% python3 -q
>>> import numpy as np
>>> from numpy import linalg as LA
>>> np.set_printoptions(suppress=True, linewidth=200)
>>> mat = np.loadtxt("x.csv", delimiter=",")
>>> mat
array([[ 1.,  0.,  0.,  0.,  0.,  0.,  0.],
       [ 0.,  1.,  0.,  0.,  0.,  0.,  0.],
       [ 2., -2.,  1.,  0.,  0.,  0.,  0.],
       [-3.,  1.,  2.,  1.,  0.,  0.,  0.],
       [-3., -3.,  2., -3.,  1.,  0.,  0.],
       [-1.,  3.,  0., -1.,  3.,  1.,  0.],
       [ 3., -3.,  0.,  3.,  3.,  2.,  1.]])
>>> rng = np.random.default_rng(749)
>>> A2 = mat + rng.integers(-2, 3, (7, 6)) @ rng.integers(-2, 3, (6, 7))
>>> A2
array([[  1.,   1.,   2.,   1.,   8.,   1.,   0.],
       [ -5.,   4.,  -6.,  -8.,  -9., -10.,  -6.],
       [  6.,  -3.,   1.,   1.,  11.,   6.,   1.],
       [ -6.,   1.,   1.,   1.,   1.,  -6.,   2.],
       [ -6.,   0.,   2.,  -8.,   1.,  -1.,  -4.],
       [  3.,   2.,   5.,   3.,  15.,  11.,   2.],
       [  1.,  -1.,  -2.,   0.,  -2.,  -2.,   0.]])
>>> np.abs(A2 - mat).sum(axis=1)
array([13., 47., 24., 13., 16., 38., 19.])
>>> feats = np.array([[4.0, 3.0, 0.0, 3.0, 0.0, 3.0, 0.0],
...     [3.0, 4.0, 0.0, 3.0, 0.0, 3.0, 0.0],
...     [0.0, 0.0, 4.0, 0.0, 3.0, 0.0, 3.0],
...     [3.0, 3.0, 0.0, 4.0, 0.0, 3.0, 0.0],
...     [0.0, 0.0, 3.0, 0.0, 4.0, 0.0, 3.0],
...     [3.0, 3.0, 0.0, 3.0, 0.0, 4.0, 0.0],
...     [0.0, 0.0, 3.0, 0.0, 3.0, 0.0, 4.0]])
>>> feats
array([[4., 3., 0., 3., 0., 3., 0.],
       [3., 4., 0., 3., 0., 3., 0.],
       [0., 0., 4., 0., 3., 0., 3.],
       [3., 3., 0., 4., 0., 3., 0.],
       [0., 0., 3., 0., 4., 0., 3.],
       [3., 3., 0., 3., 0., 4., 0.],
       [0., 0., 3., 0., 3., 0., 4.]])
>>> G = feats.T @ feats
>>> G
array([[43., 42.,  0., 42.,  0., 42.,  0.],
       [42., 43.,  0., 42.,  0., 42.,  0.],
       [ 0.,  0., 34.,  0., 33.,  0., 33.],
       [42., 42.,  0., 43.,  0., 42.,  0.],
       [ 0.,  0., 33.,  0., 34.,  0., 33.],
       [42., 42.,  0., 42.,  0., 43.,  0.],
       [ 0.,  0., 33.,  0., 33.,  0., 34.]])
>>> np.round(LA.svd(feats, compute_uv=False) ** 2, 3)
array([169., 100.,   1.,   1.,   1.,   1.,   1.])
>>> lab = rng.permutation(7)
>>> lab
array([5, 3, 1, 4, 0, 6, 2])
>>> A2 = G[lab][:, lab]
>>> np.diag(A2)
array([43., 43., 43., 34., 43., 34., 34.])
>>> np.round(np.sort(np.abs(LA.eigvals(A2))), 3)
array([  1.,   1.,   1.,   1.,   1., 100., 169.])
>>> print(A2)
[[43. 42. 42.  0. 42.  0.  0.]
 [42. 43. 42.  0. 42.  0.  0.]
 [42. 42. 43.  0. 42.  0.  0.]
 [ 0.  0.  0. 34.  0. 33. 33.]
 [42. 42. 42.  0. 43.  0.  0.]
 [ 0.  0.  0. 33.  0. 34. 33.]
 [ 0.  0.  0. 33.  0. 33. 34.]]
>>> A2 = LA.inv(feats)
>>> A2.round(3)
array([[ 0.769, -0.231,  0.   , -0.231,  0.   , -0.231,  0.   ],
       [-0.231,  0.769,  0.   , -0.231,  0.   , -0.231,  0.   ],
       [ 0.   ,  0.   ,  0.7  ,  0.   , -0.3  ,  0.   , -0.3  ],
       [-0.231, -0.231,  0.   ,  0.769,  0.   , -0.231,  0.   ],
       [ 0.   ,  0.   , -0.3  ,  0.   ,  0.7  ,  0.   , -0.3  ],
       [-0.231, -0.231,  0.   , -0.231,  0.   ,  0.769,  0.   ],
       [ 0.   ,  0.   , -0.3  ,  0.   , -0.3  ,  0.   ,  0.7  ]])
>>> (LA.matrix_power((feats != 0) + (feats.T != 0) + np.eye(7), 7) > 0).astype(int)
array([[1, 1, 0, 1, 0, 1, 0],
       [1, 1, 0, 1, 0, 1, 0],
       [0, 0, 1, 0, 1, 0, 1],
       [1, 1, 0, 1, 0, 1, 0],
       [0, 0, 1, 0, 1, 0, 1],
       [1, 1, 0, 1, 0, 1, 0],
       [0, 0, 1, 0, 1, 0, 1]])
>>> (feats != 0).astype(int)
array([[1, 1, 0, 1, 0, 1, 0],
       [1, 1, 0, 1, 0, 1, 0],
       [0, 0, 1, 0, 1, 0, 1],
       [1, 1, 0, 1, 0, 1, 0],
       [0, 0, 1, 0, 1, 0, 1],
       [1, 1, 0, 1, 0, 1, 0],
       [0, 0, 1, 0, 1, 0, 1]])
>>> round(LA.det(feats), 3)
np.float64(130.0)
>>> np.round(np.sort(LA.eigvals(feats).real), 3)
array([ 1.,  1.,  1.,  1.,  1., 10., 13.])
>>> A = np.load("a.npy")
>>> A.round(3)
array([[ 0.329,  0.293,  0.121, -0.306,  0.137, -0.087],
       [ 0.293,  0.551,  0.212,  0.134,  0.243, -0.199],
       [ 0.121,  0.212,  0.137,  0.046,  0.202,  0.123],
       [-0.306,  0.134,  0.046,  0.86 ,  0.069, -0.041],
       [ 0.137,  0.243,  0.202,  0.069,  0.323,  0.309],
       [-0.087, -0.199,  0.123, -0.041,  0.309,  0.801]])
>>> # rows and columns are dependent
>>> A2 = A / LA.norm(A, axis=1, keepdims=True)
>>> G = A2 @ A2.T
>>> G[1].round(3)
array([ 0.689,  1.   ,  0.773,  0.194,  0.575, -0.3  ])
>>> np.argwhere(np.triu(np.abs(G) > 0.95, 1))
array([[2, 4]])
>>> (np.abs(G) > 0.9).astype(int)
array([[1, 0, 0, 0, 0, 0],
       [0, 1, 0, 0, 0, 0],
       [0, 0, 1, 0, 1, 0],
       [0, 0, 0, 1, 0, 0],
       [0, 0, 1, 0, 1, 0],
       [0, 0, 0, 0, 0, 1]])
>>> G.round(3)
array([[ 1.   ,  0.689,  0.573, -0.576,  0.421, -0.169],
       [ 0.689,  1.   ,  0.773,  0.194,  0.575, -0.3  ],
       [ 0.573,  0.773,  1.   ,  0.135,  0.963,  0.373],
       [-0.576,  0.194,  0.135,  1.   ,  0.13 , -0.049],
       [ 0.421,  0.575,  0.963,  0.13 ,  1.   ,  0.608],
       [-0.169, -0.3  ,  0.373, -0.049,  0.608,  1.   ]])
>>> round(np.degrees(np.arccos(np.clip(G[1, 0], -1, 1))), 3)
np.float64(46.473)
>>> (G - 2 * np.eye(6)).round(6).argmax(axis=1)
array([1, 2, 4, 1, 2, 4])
>>> print(np.trace(A))
3.0
>>> np.round(np.abs(LA.eigvals(A)).max(), 3)
np.float64(1.0)
>>> np.round(np.sort(np.abs(LA.eigvals(A))), 3) + 0
array([0., 0., 0., 1., 1., 1.])
>>> np.round((A + A.T) / 2, 3)
array([[ 0.329,  0.293,  0.121, -0.306,  0.137, -0.087],
       [ 0.293,  0.551,  0.212,  0.134,  0.243, -0.199],
       [ 0.121,  0.212,  0.137,  0.046,  0.202,  0.123],
       [-0.306,  0.134,  0.046,  0.86 ,  0.069, -0.041],
       [ 0.137,  0.243,  0.202,  0.069,  0.323,  0.309],
       [-0.087, -0.199,  0.123, -0.041,  0.309,  0.801]])
>>> np.allclose(A, A.T)
True
>>> np.round(A @ A, 3)
array([[ 0.329,  0.293,  0.121, -0.306,  0.137, -0.087],
       [ 0.293,  0.551,  0.212,  0.134,  0.243, -0.199],
       [ 0.121,  0.212,  0.137,  0.046,  0.202,  0.123],
       [-0.306,  0.134,  0.046,  0.86 ,  0.069, -0.041],
       [ 0.137,  0.243,  0.202,  0.069,  0.323,  0.309],
       [-0.087, -0.199,  0.123, -0.041,  0.309,  0.801]])
>>> np.allclose(A @ A.T, A.T @ A)
True
>>> m1 = np.load("w.npy")
>>> print(m1)
[[-1 -2  0  2 -3 -1]
 [ 0 -1 -2 -1 -2 -1]
 [ 0  0  1  0 -5  0]
 [ 0  0  0 -4 -1  1]
 [ 0  0  0  0 -5  3]
 [ 0  0  0  0  0 -4]]
>>> # triangular
>>> O, r_ = LA.qr(m1)
>>> np.allclose(r_.T @ r_, m1.T @ m1)
True
>>> print(np.abs(np.diag(r_)))
[1. 1. 1. 4. 5. 4.]
>>> np.round(np.abs(LA.svd(m1)[2][-1]), 3)
array([0.864, 0.467, 0.185, 0.002, 0.023, 0.015])
>>> round(np.log10(LA.cond(m1)))
2
>>> LA.matrix_rank(m1, rtol=0.1)
np.int64(5)
>>> LA.cond(m1) > 100
np.False_
>>> np.argsort(-LA.norm(m1, axis=0).round(6), kind="stable")[:3]
array([4, 5, 3])
>>> t = np.radians(36)
>>> r_ = np.eye(6)
>>> r_[0, 0] = r_[4, 4] = np.cos(t)
>>> r_[0, 4], r_[4, 0] = -np.sin(t), np.sin(t)
>>> r_.round(3)
array([[ 0.809,  0.   ,  0.   ,  0.   , -0.588,  0.   ],
       [ 0.   ,  1.   ,  0.   ,  0.   ,  0.   ,  0.   ],
       [ 0.   ,  0.   ,  1.   ,  0.   ,  0.   ,  0.   ],
       [ 0.   ,  0.   ,  0.   ,  1.   ,  0.   ,  0.   ],
       [ 0.588,  0.   ,  0.   ,  0.   ,  0.809,  0.   ],
       [ 0.   ,  0.   ,  0.   ,  0.   ,  0.   ,  1.   ]])
>>> A2 = m1 @ r_.T
>>> np.round(np.abs(A2 - m1).max(axis=0), 3)
array([2.939, 0.   , 0.   , 0.   , 0.955, 0.   ])
>>> np.round(LA.svd(m1, compute_uv=False), 3), np.round(LA.svd(A2, compute_uv=False), 3)
(array([8.247, 5.463, 4.277, 2.419, 1.406, 0.122]), array([8.247, 5.463, 4.277, 2.419, 1.406, 0.122]))
>>> J = np.load("m.npy")
>>> J
array([[4., 3.],
       [3., 4.]])
>>> u, v = J[1], J[0]
>>> u @ u
np.float64(25.0)
>>> p = (u @ v) / (u @ u) * u
>>> LA.matrix_rank(np.outer(u, v))
np.int64(1)
>>> np.round(v - p, 3)
array([ 1.12, -0.84])
>>> round((v - p) @ u, 3)
np.float64(0.0)
>>> ev, evecs = LA.eig(J)
>>> np.round(np.sort(LA.eigvals(LA.inv(J))), 3)
array([0.143, 1.   ])
>>> np.round(np.sort(LA.eigvals(J @ J)), 3)
array([ 1., 49.])
>>> round(float(np.prod(ev)), 3)
7.0
>>> ev.round(3)
array([7., 1.])
>>> x0 = np.ones(2)
>>> for _ in range(4):
...     x0 = J @ x0
...     x0 /= LA.norm(x0)
...     print(round(x0 @ J @ x0, 3))
... 
7.0
7.0
7.0
7.0
>>> round(float(LA.eigvalsh(J)[-1]), 3)
7.0
>>> u = np.array([-2, 1])
>>> A2 = J + np.outer(u, np.eye(2)[0])
>>> LA.matrix_rank(A2 - J)
np.int64(1)
>>> A2
array([[2., 3.],
       [4., 4.]])
>>> ev, evecs = LA.eigh(J)
>>> np.round(np.abs(evecs[:, -1]), 3)
array([0.707, 0.707])
>>> np.abs(evecs[:, -1]).round(6).argmax()
np.int64(0)
>>> ev
array([1., 7.])
>>> np.round(evecs.T @ J @ evecs, 3) + 0
array([[1., 0.],
       [0., 7.]])
>>> (ev > 1e-8).sum(), (ev < -1e-8).sum()
(np.int64(2), np.int64(0))
>>> print(np.round(LA.svd(J, compute_uv=False), 3))
[7. 1.]
>>> O, _ = LA.qr(np.array([[-1.2, 0.3, -0.7, -2.1, 0.5, 1.1, -1.1],
...     [0.1, -1.3, -0.8, 1.2, 1.7, 0.9, -0.5],
...     [-1.8, 2.5, 2.2, 1.0, 0.1, 0.2, -0.2],
...     [0.4, -0.7, -0.6, -0.4, -0.2, -0.1, -1.3],
...     [-1.4, -0.1, -1.5, -0.4, -1.0, -1.3, -0.2],
...     [-0.6, 1.5, -0.2, 0.0, 0.7, 1.7, 1.9],
...     [-1.1, -0.2, -0.7, 0.1, 1.1, 1.8, -0.9]]))
>>> evecs, _ = LA.qr(np.array([[-0.6, -1.2, 0.5, 0.2],
...     [0.3, -1.7, 0.8, 0.2],
...     [0.4, 1.2, 1.2, -0.3],
...     [-0.5, 1.2, -0.9, 1.2]]))
>>> sig = 5 * 0.5 ** np.arange(4)
>>> M = O[:, :4] * sig @ evecs[:4]
>>> print(M.round(3))
[[ 1.501  1.078  1.129 -0.329]
 [-0.783  0.724  0.204 -0.649]
 [ 2.069  0.296  2.358  1.275]
 [-0.488 -0.006 -0.504 -0.413]
 [ 1.344  1.917  1.247 -0.207]
 [ 1.281  0.262 -0.125  1.141]
 [ 0.833  1.397  1.323 -0.297]]
>>> lab = rng.permutation(7)
>>> print(lab)
[0 3 4 2 1 5 6]
>>> A2 = feats[lab][:, lab]
>>> round(LA.det(A2), 3), round(float(LA.det(feats[lab])), 3)
(np.float64(130.0), -130.0)
>>> np.round(np.sort(np.abs(LA.eigvals(A2))), 3)
array([ 1.,  1.,  1.,  1.,  1., 10., 13.])
